$ python -q
>>> import numpy as np
>>> np.set_printoptions(precision=2, suppress=True, linewidth=120, legacy="1.25")
>>> mat = np.abs(np.array([[3, 1, -1, -3], [-3, 3, -3, -3], [1, 1, 2, 1], [-1, -1, -1, -3]])) + np.eye(4)
>>> mat = mat / mat.sum(axis=1, keepdims=True)
>>> mat
array([[0.44, 0.11, 0.11, 0.33],
       [0.23, 0.31, 0.23, 0.23],
       [0.17, 0.17, 0.5 , 0.17],
       [0.14, 0.14, 0.14, 0.57]])
>>> # row-stochastic, so 1 is an eigenvalue
>>> np.allclose(mat, mat.T)
False
>>> round(float(np.trace(mat)), 2)
1.82
>>> np.sort(np.abs(np.linalg.eigvals(mat)))
array([0.17, 0.32, 0.33, 1.  ])
>>> u = np.array([1, 2, 1, 0]) + 0.5
>>> K = np.eye(4) - 2 * np.outer(u, u) / (u @ u)
>>> K
array([[ 0.59, -0.68, -0.41, -0.14],
       [-0.68, -0.14, -0.68, -0.23],
       [-0.41, -0.68,  0.59, -0.14],
       [-0.14, -0.23, -0.14,  0.95]])
>>> round(float(np.abs(mat).max()), 2)
0.57
>>> np.linalg.matrix_rank(mat)
4
>>> mat.sum(axis=0)
array([0.98, 0.73, 0.98, 1.3 ])
>>> X = np.loadtxt("sample13.csv", delimiter=",")
>>> X.round(2) + 0
array([[ 0.79, -0.03, -0.03, -0.09, -0.27, -0.27, -0.33, -0.15, -0.09, -0.09, -0.15, -0.21],
       [-0.03,  1.  ,  0.  , -0.01, -0.04, -0.04, -0.05, -0.02, -0.01, -0.01, -0.02, -0.03],
       [-0.03,  0.  ,  1.  , -0.01, -0.04, -0.04, -0.05, -0.02, -0.01, -0.01, -0.02, -0.03],
       [-0.09, -0.01, -0.01,  0.96, -0.12, -0.12, -0.14, -0.07, -0.04, -0.04, -0.07, -0.09],
       [-0.27, -0.04, -0.04, -0.12,  0.65, -0.35, -0.43, -0.2 , -0.12, -0.12, -0.2 , -0.27],
       [-0.27, -0.04, -0.04, -0.12, -0.35,  0.65, -0.43, -0.2 , -0.12, -0.12, -0.2 , -0.27],
       [-0.33, -0.05, -0.05, -0.14, -0.43, -0.43,  0.47, -0.24, -0.14, -0.14, -0.24, -0.33],
       [-0.15, -0.02, -0.02, -0.07, -0.2 , -0.2 , -0.24,  0.89, -0.07, -0.07, -0.11, -0.15],
       [-0.09, -0.01, -0.01, -0.04, -0.12, -0.12, -0.14, -0.07,  0.96, -0.04, -0.07, -0.09],
       [-0.09, -0.01, -0.01, -0.04, -0.12, -0.12, -0.14, -0.07, -0.04,  0.96, -0.07, -0.09],
       [-0.15, -0.02, -0.02, -0.07, -0.2 , -0.2 , -0.24, -0.11, -0.07, -0.07,  0.89, -0.15],
       [-0.21, -0.03, -0.03, -0.09, -0.27, -0.27, -0.33, -0.15, -0.09, -0.09, -0.15,  0.79]])
>>> rng = np.random.default_rng(8547)
>>> z = rng.permutation(12)
>>> z
array([ 1,  4,  9,  5,  2, 11,  8,  3,  7,  0,  6, 10])
>>> Y = X[z][:, z]
>>> round(float(np.linalg.det(Y)), 2), round(float(np.linalg.det(X[z])), 2)
(-1.0, -1.0)
>>> Y.round(2) + 0
array([[ 1.  , -0.04, -0.01, -0.04,  0.  , -0.03, -0.01, -0.01, -0.02, -0.03, -0.05, -0.02],
       [-0.04,  0.65, -0.12, -0.35, -0.04, -0.27, -0.12, -0.12, -0.2 , -0.27, -0.43, -0.2 ],
       [-0.01, -0.12,  0.96, -0.12, -0.01, -0.09, -0.04, -0.04, -0.07, -0.09, -0.14, -0.07],
       [-0.04, -0.35, -0.12,  0.65, -0.04, -0.27, -0.12, -0.12, -0.2 , -0.27, -0.43, -0.2 ],
       [ 0.  , -0.04, -0.01, -0.04,  1.  , -0.03, -0.01, -0.01, -0.02, -0.03, -0.05, -0.02],
       [-0.03, -0.27, -0.09, -0.27, -0.03,  0.79, -0.09, -0.09, -0.15, -0.21, -0.33, -0.15],
       [-0.01, -0.12, -0.04, -0.12, -0.01, -0.09,  0.96, -0.04, -0.07, -0.09, -0.14, -0.07],
       [-0.01, -0.12, -0.04, -0.12, -0.01, -0.09, -0.04,  0.96, -0.07, -0.09, -0.14, -0.07],
       [-0.02, -0.2 , -0.07, -0.2 , -0.02, -0.15, -0.07, -0.07,  0.89, -0.15, -0.24, -0.11],
       [-0.03, -0.27, -0.09, -0.27, -0.03, -0.21, -0.09, -0.09, -0.15,  0.79, -0.33, -0.15],
       [-0.05, -0.43, -0.14, -0.43, -0.05, -0.33, -0.14, -0.14, -0.24, -0.33,  0.47, -0.24],
       [-0.02, -0.2 , -0.07, -0.2 , -0.02, -0.15, -0.07, -0.07, -0.11, -0.15, -0.24,  0.89]])
>>> np.allclose(Y, X)
False
>>> np.sort(np.abs(np.linalg.eigvals(Y)))
array([1., 1., 1., 1., 1., 1., 1., 1., 1., 1., 1., 1.])
